% ipython --no-banner

In [1]: import numpy as np

In [2]: from numpy import linalg as LA

In [3]: np.set_printoptions(suppress=True, linewidth=100)

In [4]: rd = lambda a: np.round(a, 3) + 0

In [5]: cent = np.array([[9, -5, 9], [3, -6, 3], [-9, 0, -3]])

In [6]: rng = np.random.default_rng(3146)

In [7]: W0 = (rng.random((16, 3)) < 0.25) @ cent

In [8]: W0
Out[8]: 
array([[  3,  -6,   3],
       [ -6,  -6,   0],
       [ 12, -11,  12],
       [  9,  -5,   9],
       [  0,   0,   0],
       [  0,   0,   0],
       [  0,   0,   0],
       [  0,   0,   0],
       [  0,   0,   0],
       [  9,  -5,   9],
       [  9,  -5,   9],
       [  0,   0,   0],
       [ 12, -11,  12],
       [  3,  -6,   3],
       [  3,  -6,   3],
       [  0,   0,   0]])

In [9]: # row 5 repeats row 4

In [10]: D = LA.norm(W0[:, None] - W0[None], axis=-1)

In [11]: np.unravel_index(D.round(6).argmax(), D.shape)
Out[11]: (np.int64(1), np.int64(2))

In [12]: rd(LA.norm(W0 - W0.mean(axis=0), axis=1))
Out[12]: 
array([ 2.343, 10.331, 13.932,  7.785,  6.324,  6.324,  6.324,  6.324,  6.324,  7.785,  7.785,
        6.324, 13.932,  2.343,  2.343,  6.324])

In [13]: np.flatnonzero(D[3] < D.mean() / 2)
Out[13]: array([ 3,  9, 10])

In [14]: M2 = np.c_[W0[:, :2] @ np.array([[4, 9], [4, 6]]), np.array([2, 0, -3, -2, -2, -2, 1, 1, -1, -1, 1, 3, 0, 2, 2, 3])]

In [15]: M2
Out[15]: 
array([[-12,  -9,   2],
       [-48, -90,   0],
       [  4,  42,  -3],
       [ 16,  51,  -2],
       [  0,   0,  -2],
       [  0,   0,  -2],
       [  0,   0,   1],
       [  0,   0,   1],
       [  0,   0,  -1],
       [ 16,  51,  -1],
       [ 16,  51,   1],
       [  0,   0,   3],
       [  4,  42,   0],
       [-12,  -9,   2],
       [-12,  -9,   2],
       [  0,   0,   3]])

In [16]: LA.matrix_rank(np.c_[W0, M2])
Out[16]: np.int64(4)

In [17]: rd(LA.norm(M2 - W0 @ LA.lstsq(W0, M2)[0], axis=0))
Out[17]: array([0.   , 0.   , 6.712])

In [18]: rd(LA.lstsq(W0, M2[:, 0])[0])
Out[18]: array([4., 4., 0.])

In [19]: Xc = (W0 - W0.mean(axis=0)) / W0.std(axis=0)

In [20]: rd(Xc.std(axis=0))
Out[20]: array([1., 1., 1.])

In [21]: b = LA.lstsq(np.delete(Xc, 1, axis=1), Xc[:, 1])[0]

In [22]: np.abs(b).argmax()
Out[22]: np.int64(1)

In [23]: rd(1 - np.var(Xc[:, 1] - np.delete(Xc, 1, axis=1) @ b))
Out[23]: np.float64(0.77)

In [24]: rd(b)
Out[24]: array([ 1.178, -1.944])

In [25]: feats = np.array([[2.0, 4.0, 0.0, 0.0],
    ...:     [4.0, 0.0, 4.0, 0.0],
    ...:     [0.0, 4.0, -1.0, 4.0],
    ...:     [0.0, 0.0, 4.0, -2.0]])

In [26]: np.all(LA.eigvalsh(feats) > 0)
Out[26]: np.False_

In [27]: [round(float(LA.det(feats[:i, :i])), 2) + 0 for i in range(1, 5)]
Out[27]: [2.0, -16.0, -16.0, 288.0]

In [28]: rd(np.poly(feats))
Out[28]: array([  1.,   1., -52., -20., 288.])

In [29]: np.kron(np.eye(2, dtype=int), feats)
Out[29]: 
array([[ 2.,  4.,  0.,  0.,  0.,  0.,  0.,  0.],
       [ 4.,  0.,  4.,  0.,  0.,  0.,  0.,  0.],
       [ 0.,  4., -1.,  4.,  0.,  0., -0.,  0.],
       [ 0.,  0.,  4., -2.,  0.,  0.,  0., -0.],
       [ 0.,  0.,  0.,  0.,  2.,  4.,  0.,  0.],
       [ 0.,  0.,  0.,  0.,  4.,  0.,  4.,  0.],
       [ 0.,  0., -0.,  0.,  0.,  4., -1.,  4.],
       [ 0.,  0.,  0., -0.,  0.,  0.,  4., -2.]])

In [30]: rd(LA.eigvals(feats))
Out[30]: array([ 6.46 ,  2.336, -2.682, -7.114])

In [31]: C2 = feats.T @ feats

In [32]: LA.matrix_rank(C2)
Out[32]: np.int64(4)

In [33]: C2
Out[33]: 
array([[ 20.,   8.,  16.,   0.],
       [  8.,  32.,  -4.,  16.],
       [ 16.,  -4.,  33., -12.],
       [  0.,  16., -12.,  20.]])

In [34]: np.trace(C2), (feats ** 2).sum()
Out[34]: (np.float64(105.0), np.float64(105.0))

In [35]: (feats @ feats.T).shape
Out[35]: (4, 4)

In [36]: proj = np.triu(np.array([[-2, -9, 5, -3], [-7, 5, 1, 0], [0, -8, 0, -8], [3, 1, -8, -8]]), 1) + np.eye(4)

In [37]: M2 = proj @ feats @ LA.inv(proj)

In [38]: M2
Out[38]: 
array([[ -34., -282.,  399., 3116.],
       [   4.,   40.,  -57., -440.],
       [   0.,    4.,  -37., -276.],
       [   0.,    0.,    4.,   30.]])

In [39]: rd(np.poly(M2))
Out[39]: array([  1.,   1., -52., -20., 288.])

In [40]: proj @ feats - feats @ proj
Out[40]: 
array([[-36.,  38., -67.,  32.],
       [  0.,  40., -21.,  48.],
       [  0.,   0., -36.,   8.],
       [  0.,   0.,   0.,  32.]])

In [41]: np.trace(M2), np.trace(feats)
Out[41]: (np.float64(-1.0), np.float64(-1.0))

In [42]: left, sv, Vt = LA.svd(feats, full_matrices=False)

In [43]: rd(np.sqrt((sv ** 2).sum())), rd(LA.norm(feats))
Out[43]: (np.float64(10.247), np.float64(10.247))

In [44]: rd(sv)
Out[44]: array([7.114, 6.46 , 2.682, 2.336])

In [45]: np.allclose(left * sv @ Vt, feats)
Out[45]: True

In [46]: M2 = np.array([[7, 5, 2, 5], [4, 9, 5, 0], [0, 9, 1, 0], [4, 4, 7, 8]])

In [47]: mat = M2 + M2.T

In [48]: mat
Out[48]: 
array([[14,  9,  2,  9],
       [ 9, 18, 14,  4],
       [ 2, 14,  2,  7],
       [ 9,  4,  7, 16]])

In [49]: # symmetric

In [50]: ev, vecs = LA.eig(mat)

In [51]: rd(np.sort(LA.eigvals(mat.T)))
Out[51]: array([-7.825,  7.238, 14.319, 36.268])

In [52]: rd(mat @ vecs[:, 0] - ev[0] * vecs[:, 0])
Out[52]: array([0., 0., 0., 0.])

In [53]: ev, vecs = LA.eigh(mat)

In [54]: vec = np.array([2, 3, 3, 3])

In [55]: np.abs(mat).sum(axis=1).max(), rd(np.abs(ev).max())
Out[55]: (np.int64(45), np.float64(36.268))

In [56]: vec @ mat @ vec
Out[56]: np.int64(1070)

In [57]: M2 = mat / LA.norm(mat, axis=1, keepdims=True)

In [58]: C2 = M2 @ M2.T

In [59]: (C2 - 2 * np.eye(4)).round(6).argmax(axis=1)
Out[59]: array([3, 2, 1, 0])

In [60]: m1 = np.load("sample17.npy")

In [61]: m1
Out[61]: 
array([[ 1,  0,  0,  0],
       [-8,  1,  0,  0],
       [-1,  4,  1,  0],
       [-8,  2,  3,  1]])

In [62]: left, sv, Vt = LA.svd(m1)

In [63]: np.argmax(sv[:-1] / (sv[1:] + 1e-6)) + 1
Out[63]: np.int64(3)

In [64]: rd(sv)
Out[64]: array([11.945,  3.942,  1.944,  0.011])

In [65]: M2 = left[:, :3] @ np.diag(sv[:3]) @ Vt[:3]

In [66]: rd(np.abs(m1 - M2).max())
Out[66]: np.float64(0.01)

In [67]: LA.matrix_rank(M2)
Out[67]: np.int64(3)

In [68]: rd(LA.det(m1.T))
Out[68]: np.float64(1.0)

In [69]: rd(LA.eigvals(m1).sum().real)
Out[69]: np.float64(4.0)

In [70]: rd(LA.det(2 * m1)), rd(LA.det(m1))
Out[70]: (np.float64(16.0), np.float64(1.0))

In [71]: A = np.loadtxt("test15.csv", delimiter=",")

In [72]: A
Out[72]: 
array([[-5., 22.,  8.],
       [ 0.,  9.,  0.],
       [ 0., -6.,  3.]])

In [73]: rd(LA.det(A[::-1]))
Out[73]: np.float64(135.0)

In [74]: np.einsum("ij,ji->", A, A)
Out[74]: np.float64(115.0)

In [75]: np.kron(np.eye(2, dtype=int), A)
Out[75]: 
array([[-5., 22.,  8., -0.,  0.,  0.],
       [ 0.,  9.,  0.,  0.,  0.,  0.],
       [ 0., -6.,  3.,  0., -0.,  0.],
       [-0.,  0.,  0., -5., 22.,  8.],
       [ 0.,  0.,  0.,  0.,  9.,  0.],
       [ 0., -0.,  0.,  0., -6.,  3.]])

In [76]: rd(LA.eigvals(A).sum().real)
Out[76]: np.float64(7.0)

In [77]: ev, vecs = LA.eig(A)

In [78]: np.prod(ev)
Out[78]: np.float64(-135.0)

In [79]: A @ vecs[:, 0] - ev[0] * vecs[:, 0]
Out[79]: array([0., 0., 0.])

In [80]: z = rng.permutation(3)

In [81]: M2 = A[:, z] * rng.choice([-1, 1], 3)

In [82]: M2
Out[82]: 
array([[ -8., -22.,  -5.],
       [ -0.,  -9.,   0.],
       [ -3.,   6.,   0.]])

In [83]: left, _, Vt = LA.svd(A.T @ M2)

In [84]: z
Out[84]: array([2, 1, 0])

In [85]: rd(left @ Vt)
Out[85]: 
array([[ 0.,  0.,  1.],
       [ 0., -1.,  0.],
       [-1.,  0.,  0.]])

In [86]: rd(LA.lstsq(A, M2)[0])
Out[86]: 
array([[ 0.,  0.,  1.],
       [ 0., -1.,  0.],
       [-1.,  0.,  0.]])

In [87]: np.allclose(M2, M2.T)
Out[87]: False

In [88]: rd(LA.det(M2))
Out[88]: np.float64(135.0)

In [89]: assert M2 == M2.T
ValueError: The truth value of an array with more than one element is ambiguous. Use a.any() or a.all()


In [90]: M2 @ M2
Out[90]: 
array([[ 79., 344.,  40.],
       [  0.,  81.,   0.],
       [ 24.,  12.,  15.]])

In [91]: rd(np.sort(np.abs(LA.eigvals(M2))))
Out[91]: array([1.568, 9.   , 9.568])

In [92]: (M2 + M2.T) / 2
Out[92]: 
array([[ -8., -11.,  -4.],
       [-11.,  -9.,   3.],
       [ -4.,   3.,   0.]])

In [93]: z = rng.permutation(3)

In [94]: z
Out[94]: array([1, 2, 0])

In [95]: M2 = A[z][:, z]

In [96]: rd(LA.det(M2)), rd(LA.det(A[z]))
Out[96]: (np.float64(-135.0), np.float64(-135.0))

In [97]: M2
Out[97]: 
array([[ 9.,  0.,  0.],
       [-6.,  3.,  0.],
       [22.,  8., -5.]])

In [98]: rd(np.sort(np.abs(LA.eigvals(M2))))
Out[98]: array([3., 5., 9.])

In [99]: np.trace(M2)
Out[99]: np.float64(7.0)

In [100]: M2 = np.array([[3, 2, 5, 0], [3, -1, -5, 4], [0, -5, 0, 4], [4, 4, -4, 1]])

In [101]: K = np.triu(M2)

In [102]: K
Out[102]: 
array([[ 3,  2,  5,  0],
       [ 0, -1, -5,  4],
       [ 0,  0,  0,  4],
       [ 0,  0,  0,  1]])

In [103]: # rank 3

In [104]: th = np.radians(60)

In [105]: Rm = np.eye(4)

In [106]: Rm[3, 3] = Rm[0, 0] = np.cos(th)

In [107]: Rm[3, 0], Rm[0, 3] = -np.sin(th), np.sin(th)

In [108]: rd(Rm)
Out[108]: 
array([[ 0.5  ,  0.   ,  0.   ,  0.866],
       [ 0.   ,  1.   ,  0.   ,  0.   ],
       [ 0.   ,  0.   ,  1.   ,  0.   ],
       [-0.866,  0.   ,  0.   ,  0.5  ]])

In [109]: M2 = K @ Rm.T

In [110]: rd(M2)
Out[110]: 
array([[ 1.5  ,  2.   ,  5.   , -2.598],
       [ 3.464, -1.   , -5.   ,  2.   ],
       [ 3.464,  0.   ,  0.   ,  2.   ],
       [ 0.866,  0.   ,  0.   ,  0.5  ]])

In [111]: np.allclose(LA.norm(K, axis=1), LA.norm(M2, axis=1))
Out[111]: True

In [112]: M2 = K[0, 0] * K[1:] - np.outer(K[1:, 0], K[0])

In [113]: M2
Out[113]: 
array([[  0,  -3, -15,  12],
       [  0,   0,   0,  12],
       [  0,   0,   0,   3]])

In [114]: K[:, 0] / K[0, 0]
Out[114]: array([1., 0., 0., 0.])

In [115]: rd(np.trace(LA.pinv(M2) @ M2))
Out[115]: np.float64(2.0)

In [116]: np.allclose(M2[:-1].T @ LA.lstsq(M2[:-1].T, M2[-1])[0], M2[-1])
Out[116]: True

In [117]: left, sv, Vt = LA.svd(K)

In [118]: rd(sv)
Out[118]: array([8.364, 4.947, 1.604, 0.   ])

In [119]: M2 = left[:, :3] @ np.diag(sv[:3]) @ Vt[:3]

In [120]: rd(M2)
Out[120]: 
array([[ 3.,  2.,  5.,  0.],
       [ 0., -1., -5.,  4.],
       [ 0.,  0.,  0.,  4.],
       [ 0.,  0.,  0.,  1.]])

In [121]: arr = np.arange(12).reshape(3, 4) + 3

In [122]: arr
Out[122]: 
array([[ 3,  4,  5,  6],
       [ 7,  8,  9, 10],
       [11, 12, 13, 14]])

In [123]: # rows and columns are dependent

In [124]: W1 = np.array([[1, 4, -1, -5], [4, -1, 4, -5], [-1, -2, -3, 1], [-4, -4, 1, 1]])

In [125]: b = np.array([2, 0, 0, 2])

In [126]: act = np.maximum(m1 @ W1 + b, 0)

In [127]: (act > 0).astype(int)
Out[127]: 
array([[1, 1, 0, 0],
       [0, 0, 1, 1],
       [1, 0, 1, 0],
       [0, 0, 1, 1]])

In [128]: act
Out[128]: 
array([[ 3,  4,  0,  0],
       [ 0,  0, 12, 37],
       [16,  0, 14,  0],
       [ 0,  0,  8, 36]])

In [129]: cent = np.array([[-2, -1, -2], [1, -2, 3], [-2, 0, 2], [3, 1, -3]])

In [130]: (act @ cent).round(6).argmax(axis=1)
Out[130]: array([2, 0, 2, 0])

In [131]: act @ cent
Out[131]: 
array([[ -2, -11,   6],
       [ 87,  37, -87],
       [-60, -16,  -4],
       [ 92,  36, -92]])

In [132]: W1 @ cent
Out[132]: 
array([[-11, -14,  23],
       [-32,  -7,  12],
       [  9,   6, -13],
       [  5,  13,  -5]])
